$ ipython --no-banner

In [1]: import numpy as np

In [2]: np.set_printoptions(suppress=True, linewidth=200)

In [3]: def tidy(a):
   ...:     return np.round(a, 2) + 0
   ...: 

In [4]: arr = np.array([[1, 3, 1, 3], [0, 1, 0, 1], [0, 0, 3, 3], [0, 0, 0, 1]])

In [5]: arr
Out[5]: 
array([[1, 3, 1, 3],
       [0, 1, 0, 1],
       [0, 0, 3, 3],
       [0, 0, 0, 1]])

In [6]: def softmax(z):
   ...:     e = np.exp(z - z.max(axis=-1, keepdims=True))
   ...:     return e / e.sum(axis=-1, keepdims=True)
   ...: 

In [7]: tidy(softmax(arr[0]))
Out[7]: array([0.06, 0.44, 0.06, 0.44])

In [8]: tidy(softmax(10 * arr[0]))
Out[8]: array([0. , 0.5, 0. , 0.5])

In [9]: tidy(softmax(arr).sum(axis=1))
Out[9]: array([1., 1., 1., 1.])

In [10]: att = arr @ arr.T / np.sqrt(4)

In [11]: softmax(att).round(6).argmax(axis=1)
Out[11]: array([0, 0, 2, 0])

In [12]: tidy(softmax(att + np.triu(np.full(att.shape, -np.inf), 1)))
Out[12]: 
array([[1.  , 0.  , 0.  , 0.  ],
       [0.88, 0.12, 0.  , 0.  ],
       [0.05, 0.  , 0.95, 0.  ],
       [0.37, 0.13, 0.37, 0.13]])

In [13]: tidy(softmax(att)[0] @ arr)
Out[13]: array([0.98, 2.94, 1.03, 3.  ])

In [14]: q, R = np.linalg.qr(arr)

In [15]: q.T @ q
Out[15]: 
array([[1., 0., 0., 0.],
       [0., 1., 0., 0.],
       [0., 0., 1., 0.],
       [0., 0., 0., 1.]])

In [16]: q @ R
Out[16]: 
array([[1., 3., 1., 3.],
       [0., 1., 0., 1.],
       [0., 0., 3., 3.],
       [0., 0., 0., 1.]])

In [17]: np.allclose(R.T @ R, arr.T @ arr)
Out[17]: True

In [18]: abs(R[0, 0]), tidy(np.linalg.norm(arr[:, 0]))
Out[18]: (np.float64(1.0), np.float64(1.0))

In [19]: np.trace(q @ q.T)
Out[19]: np.float64(4.0)

In [20]: np.abs(np.diag(R))
Out[20]: array([1., 1., 3., 1.])

In [21]: q
Out[21]: 
array([[ 1.,  0.,  0.,  0.],
       [-0.,  1.,  0.,  0.],
       [-0., -0.,  1.,  0.],
       [-0., -0., -0.,  1.]])

In [22]: mat = np.loadtxt("sample14.csv", delimiter=",")

In [23]: tidy(mat)
Out[23]: 
array([[ 1.  ,  0.  ,  0.  ,  0.  ],
       [ 0.  ,  1.  ,  0.  ,  0.  ],
       [ 0.  ,  0.  ,  0.5 , -0.87],
       [ 0.  ,  0.  ,  0.87,  0.5 ]])

In [24]: tidy(np.linalg.norm(mat, axis=0))
Out[24]: array([1., 1., 1., 1.])

In [25]: mat[:, 2] @ mat[:, 0]
Out[25]: np.float64(0.0)

In [26]: F = np.load("a.npy")

In [27]: F
Out[27]: 
array([[-3,  1,  0,  1],
       [-2, -1, -2, -2],
       [-2, -1, -2,  2],
       [-2, -1,  0, -1]])

In [28]: B = F / np.linalg.norm(F, axis=1, keepdims=True)

In [29]: C2 = B @ B.T

In [30]: tidy(np.degrees(np.arccos(np.clip(C2[2, 3], -1, 1))))
Out[30]: np.float64(70.14)

In [31]: np.argwhere(np.triu(np.abs(C2) > 0.95, 1))
Out[31]: array([], shape=(0, 2), dtype=int64)

In [32]: tidy(C2)
Out[32]: 
array([[1.  , 0.25, 0.59, 0.49],
       [0.25, 1.  , 0.38, 0.79],
       [0.59, 0.38, 1.  , 0.34],
       [0.49, 0.79, 0.34, 1.  ]])

In [33]: tidy(np.linalg.norm(B, axis=1))
Out[33]: array([1., 1., 1., 1.])

In [34]: A = np.load("out16.npy")

In [35]: tidy(A)
Out[35]: 
array([[ 0.72,  0.18, -0.64],
       [ 0.18, -0.27,  0.4 ],
       [-0.64,  0.4 , -0.45]])

In [36]: q, R = np.linalg.qr(mat)

In [37]: np.allclose(R.T @ R, mat.T @ mat)
Out[37]: True

In [38]: q.shape, R.shape
Out[38]: ((4, 4), (4, 4))

In [39]: np.abs(np.diag(R))
Out[39]: array([1., 1., 1., 1.])

In [40]: np.trace(q @ q.T)
Out[40]: np.float64(4.0)

In [41]: w, V = np.linalg.eigh(A)

In [42]: x0 = np.array([6, 0, 4])

In [43]: tidy(x0 @ A @ x0)
Out[43]: np.float64(-12.23)

In [44]: tidy(np.abs(A).sum(axis=1).max()), np.abs(w).max()
Out[44]: (np.float64(1.54), np.float64(1.0))

In [45]: left, sigma, VT = np.linalg.svd(A)

In [46]: tidy(sigma)
Out[46]: array([1., 1., 0.])

In [47]: np.argmax(sigma[:-1] / (sigma[1:] + 1e-6)) + 1
Out[47]: np.int64(2)

In [48]: B = left[:, :2] @ np.diag(sigma[:2]) @ VT[:2]

In [49]: tidy(B)
Out[49]: 
array([[ 0.72,  0.18, -0.64],
       [ 0.18, -0.27,  0.4 ],
       [-0.64,  0.4 , -0.45]])

In [50]: tidy(np.linalg.norm(A - B) / np.linalg.norm(A))
Out[50]: np.float64(0.0)

In [51]: tidy(np.abs(A - B).max())
Out[51]: np.float64(0.0)

In [52]: B = np.array([[-2, -5, 1], [-5, 3, -3], [-4, 4, -2], [2, -5, 3]])

In [53]: m1 = B.T @ B

In [54]: m1
Out[54]: 
array([[ 49, -31,  27],
       [-31,  75, -37],
       [ 27, -37,  23]])

In [55]: hat = np.triu(np.array([[5, -2, -3], [-3, -5, 1], [-3, -4, -1]]), 1) + np.eye(3)

In [56]: B = hat @ m1 @ np.linalg.inv(hat)

In [57]: hat @ m1 - m1 @ hat
Out[57]: 
array([[ -19.,   59.,  183.],
       [  27.,  -99., -145.],
       [   0.,   54.,  118.]])

In [58]: np.trace(B), np.trace(m1)
Out[58]: (np.float64(147.0), np.int64(147))

In [59]: K = np.load("m.npy")

In [60]: K
Out[60]: 
array([[ 2.,  0.,  0.,  0.],
       [ 0.,  4., -2.,  8.],
       [ 0.,  9.,  5., -8.],
       [ 0., -5.,  1., -5.]])

In [61]: B = K / np.linalg.norm(K, axis=1, keepdims=True)

In [62]: C2 = B @ B.T

In [63]: tidy(C2[3])
Out[63]: array([ 0.  , -0.95,  0.  ,  1.  ])

In [64]: hat = np.triu(np.array([[2, 3, 1, 1], [1, 1, 0, 1], [2, 3, 1, 1], [2, 3, 3, 1]]), 1) + np.eye(4)

In [65]: B = hat @ K @ np.linalg.inv(hat)

In [66]: np.linalg.matrix_rank(B)
Out[66]: np.int64(4)

In [67]: hat @ K - K @ hat
Out[67]: 
array([[  0.,  10.,  -2.,   9.],
       [  0.,  -5.,   1.,  -7.],
       [  0.,  -5.,   1., -19.],
       [  0.,   0.,   0.,   4.]])

In [68]: B = K / np.sqrt((K ** 2).mean(axis=1, keepdims=True))

In [69]: K - K.mean(axis=1, keepdims=True)
Out[69]: 
array([[ 1.5 , -0.5 , -0.5 , -0.5 ],
       [-2.5 ,  1.5 , -4.5 ,  5.5 ],
       [-1.5 ,  7.5 ,  3.5 , -9.5 ],
       [ 2.25, -2.75,  3.25, -2.75]])

In [70]: tidy(np.linalg.norm(B, axis=1))
Out[70]: array([2., 2., 2., 2.])
